$ python3 -q
>>> import numpy as np
>>> np.set_printoptions(precision=2, suppress=True, linewidth=160)
>>> def rd(a):
...     return np.round(a, 2) + 0
... 
>>> M = np.loadtxt("w.csv", delimiter=",")
>>> M
array([[ 1.,  2.,  2.,  1.,  1.],
       [ 1.,  0.,  2.,  2.,  2.],
       [-2.,  2., -4., -5., -5.]])
>>> left, sigma, VT = np.linalg.svd(M)
>>> V = VT[:(sigma > 1e-8).sum()]
>>> rng = np.random.default_rng(49366)
>>> vec = M[1] + 3 * M[2] + rng.integers(2) * np.eye(5)[4]
>>> vec
array([ -5.,   6., -10., -13., -13.])
>>> rd(np.diag(V.T @ V))
array([0.1 , 0.84, 0.39, 0.34, 0.34])
>>> rd(np.linalg.norm(vec - V.T @ V @ vec))
np.float64(0.0)
>>> np.linalg.matrix_rank(np.vstack([M, vec]))
np.int64(2)
>>> J = np.load("out19.npy")
>>> J
array([[ 0,  0,  0,  0],
       [ 0,  0,  0,  0],
       [ 0,  0,  0,  0],
       [ 4,  2,  0, -6]])
>>> rd(J @ np.linalg.pinv(J) @ J)
array([[ 0.,  0.,  0.,  0.],
       [ 0.,  0.,  0.,  0.],
       [ 0.,  0.,  0.,  0.],
       [ 4.,  2.,  0., -6.]])
>>> print(np.linalg.lstsq(J[:-1].T, J[-1])[2])
0
>>> print((J + J.T) / 2)
[[ 0.  0.  0.  2.]
 [ 0.  0.  0.  1.]
 [ 0.  0.  0.  0.]
 [ 2.  1.  0. -6.]]
>>> rd(np.sort(np.abs(np.linalg.eigvals(J))))
array([0., 0., 0., 6.])
>>> rd(np.abs(np.linalg.eigvals(J)).max())
np.float64(6.0)
>>> arr = np.loadtxt("case14.csv", delimiter=",")
>>> arr
array([[-6.,  0., -5.,  2.],
       [ 0., -6.,  0., -4.],
       [-5.,  0.,  2.,  2.],
       [ 2., -4.,  2.,  2.]])
>>> rd(np.abs(np.linalg.eigvals(arr)).max())
np.float64(9.46)
>>> arr @ arr
array([[ 65.,  -8.,  24., -18.],
       [ -8.,  52.,  -8.,  16.],
       [ 24.,  -8.,  33.,  -2.],
       [-18.,  16.,  -2.,  28.]])
>>> np.trace(arr)
np.float64(-8.0)
>>> A = np.array([[5.99, 0.14, -0.15, 0.18],
...     [0.14, 2.36, 0.78, 1.01],
...     [-0.15, 0.78, 3.76, 2.24],
...     [0.18, 1.01, 2.24, 4.89]])
>>> vals, V = np.linalg.eigh(A)
>>> vec = np.array([0, -5, -4, 7])
>>> (np.sign(V[:, -1].round(6)) == np.sign(V[0, -1].round(6))).astype(int)
array([1, 1, 1, 1])
>>> rd(V * np.abs(vals) @ V.T)
array([[ 5.99,  0.14, -0.15,  0.18],
       [ 0.14,  2.36,  0.78,  1.01],
       [-0.15,  0.78,  3.76,  2.24],
       [ 0.18,  1.01,  2.24,  4.89]])
>>> np.abs(A).sum(axis=1).max(), rd(np.abs(vals).max())
(np.float64(8.32), np.float64(6.99))
>>> rd(vec @ A @ vec / (vec @ vec)), rd(vals[0]), rd(vals[-1])
(np.float64(2.15), np.float64(2.0), np.float64(6.99))
>>> rd(V * np.sqrt(vals) @ V.T)
array([[ 2.45,  0.03, -0.04,  0.04],
       [ 0.03,  1.5 ,  0.19,  0.25],
       [-0.04,  0.19,  1.85,  0.55],
       [ 0.04,  0.25,  0.55,  2.13]])
>>> rk = np.linalg.matrix_rank(M)
>>> rk
np.int64(2)
>>> N = np.linalg.svd(M)[2][rk:].T
>>> print(np.allclose(M @ N, 0))
True
>>> print(rd(M @ N))
[[0. 0. 0.]
 [0. 0. 0.]
 [0. 0. 0.]]
>>> print(rd(N @ N.T))
[[ 0.9  -0.13 -0.19 -0.13 -0.13]
 [-0.13  0.16 -0.26  0.16  0.16]
 [-0.19 -0.26  0.61 -0.26 -0.26]
 [-0.13  0.16 -0.26  0.66 -0.34]
 [-0.13  0.16 -0.26 -0.34  0.66]]
>>> [int(np.linalg.matrix_rank(M[:i])) for i in range(1, len(M) + 1)]
[1, 2, 2]
>>> np.linalg.matrix_rank(M.T @ M), np.linalg.matrix_rank(M @ M.T)
(np.int64(2), np.int64(2))
>>> rd(np.linalg.norm(A, axis=1))
array([6.  , 2.69, 4.45, 5.48])
>>> rd(np.linalg.norm(A, "nuc"))
np.float64(17.0)
>>> rd(np.linalg.norm(A) ** 2 / np.linalg.norm(A, 2) ** 2)
np.float64(1.9)
>>> gram = A.T @ A
>>> rd(np.diag(gram))
array([35.95,  7.22, 19.79, 29.98])
>>> rd(np.linalg.svd(A, compute_uv=False) ** 2)
array([48.92, 35.99,  4.02,  4.  ])
>>> rd(gram)
array([[35.95,  1.23, -0.95,  1.76],
       [ 1.23,  7.22,  7.02,  9.09],
       [-0.95,  7.02, 19.79, 20.14],
       [ 1.76,  9.09, 20.14, 29.98]])
>>> rd(np.linalg.eigvalsh(gram)[::-1])
array([48.92, 35.99,  4.02,  4.  ])
>>> data = np.load("sample15.npy")
>>> data
array([[1, 0, 0],
       [0, 2, 0],
       [0, 0, 1]])
>>> f = np.array([4, -2])
>>> np.cross(data[0, :3], data[2, :3])
array([ 0, -1,  0])
>>> vec = np.array([1, 1, 2])
>>> rhs = data @ vec
>>> b, lr = np.zeros(3), 1 / np.linalg.norm(data, 2) ** 2
>>> for i in range(10):
...     b -= lr * data.T @ (data @ b - rhs)
...     if i % 2 == 0: print(i, round(np.linalg.norm(data @ b - rhs), 2))
... 
0 1.68
2 0.94
4 0.53
6 0.3
8 0.17
>>> rd(b)
array([0.94, 1.  , 1.89])
>>> (np.linalg.matrix_power((data != 0) + (data.T != 0) + np.eye(3), 3) > 0).astype(int)
array([[1, 0, 0],
       [0, 1, 0],
       [0, 0, 1]])
>>> (data != 0).astype(int)
array([[1, 0, 0],
       [0, 1, 0],
       [0, 0, 1]])
>>> rd(np.sort(np.linalg.eigvals(data).real))
array([1., 1., 2.])
>>> rd(np.linalg.det(data))
np.float64(2.0)
>>> data @ data
array([[1, 0, 0],
       [0, 4, 0],
       [0, 0, 1]])
>>> print(np.flatnonzero(np.linalg.matrix_power((data != 0) + (data.T != 0) + np.eye(3), 3)[2]))
[2]
>>> m1 = np.load("data.npy")
>>> print(m1)
[[0 0 1 0 0]
 [3 0 0 0 0]
 [0 0 0 0 0]
 [0 1 0 0 0]
 [0 0 0 3 0]]
>>> t3 = np.stack([m1, -2 * m1, m1[::-1]])
>>> np.einsum("bij,cij->bc", t3, t3)
array([[ 20, -40,   0],
       [-40,  80,   0],
       [  0,   0,  20]])
>>> rd(np.linalg.norm(t3, axis=(1, 2)))
array([4.47, 8.94, 4.47])
>>> print(rd(np.linalg.det(t3)))
[0. 0. 0.]
>>> print(np.linalg.matrix_rank(t3.reshape(3, -1)))
2
>>> t3.shape
(3, 5, 5)
>>> rk = np.linalg.matrix_rank(m1)
>>> rk
np.int64(4)
>>> N = np.linalg.svd(m1)[2][rk:].T
>>> [int(np.linalg.matrix_rank(m1[:i])) for i in range(1, len(m1) + 1)]
[1, 2, 2, 3, 4]
>>> np.allclose(m1 @ N, 0)
True
>>> np.linalg.matrix_rank(m1.T @ m1), np.linalg.matrix_rank(m1 @ m1.T)
(np.int64(4), np.int64(4))
>>> [int(np.linalg.matrix_rank(np.delete(m1, i, axis=0))) for i in range(5)]
[3, 3, 4, 3, 3]
>>> print(N.shape)
(5, 1)
>>> left, sigma, VT = np.linalg.svd(m1)
>>> V = VT[:(sigma > 1e-8).sum()]
>>> vec = m1[2] + 4 * m1[4] + rng.integers(2) * np.eye(5)[2]
>>> print(vec)
[ 0.  0.  1. 12.  0.]
>>> np.allclose(V.T @ V @ vec, vec)
True
>>> np.diag(V.T @ V)
array([1., 1., 1., 1., 0.])
>>> rd(np.linalg.norm(vec - V.T @ V @ vec))
np.float64(0.0)
>>> hat = np.triu(np.array([[2, 5, 5, 2, 8],
...     [-6, 4, 5, 3, 2],
...     [-5, 1, -7, 0, -2],
...     [9, 1, 5, 4, 1],
...     [3, -6, -7, 5, 2]]), 1) + np.eye(5)
>>> other = hat @ m1 @ np.linalg.inv(hat)
>>> np.linalg.matrix_rank(other)
np.int64(4)
>>> print(rd(np.linalg.det(other)))
0.0
>>> mat = np.loadtxt("block10.csv", delimiter=",")
>>> rd(mat)
array([[-0.5 , -0.55,  0.67],
       [ 0.86, -0.38,  0.33],
       [ 0.07,  0.74,  0.67]])
>>> vec = np.array([-4, -8, -4])
>>> 3 - np.linalg.matrix_rank(mat - np.eye(3), tol=1e-8)
np.int64(1)
>>> rd(np.sort(np.abs(np.degrees(np.angle(np.linalg.eigvals(mat))))))
array([  0.  , 127.55, 127.55])
>>> rd(np.linalg.inv(mat))
array([[-0.5 ,  0.86,  0.07],
       [-0.55, -0.38,  0.74],
       [ 0.67,  0.33,  0.67]])
>>> rd(np.linalg.norm(vec)), rd(np.linalg.norm(mat @ vec))
(np.float64(9.8), np.float64(9.8))
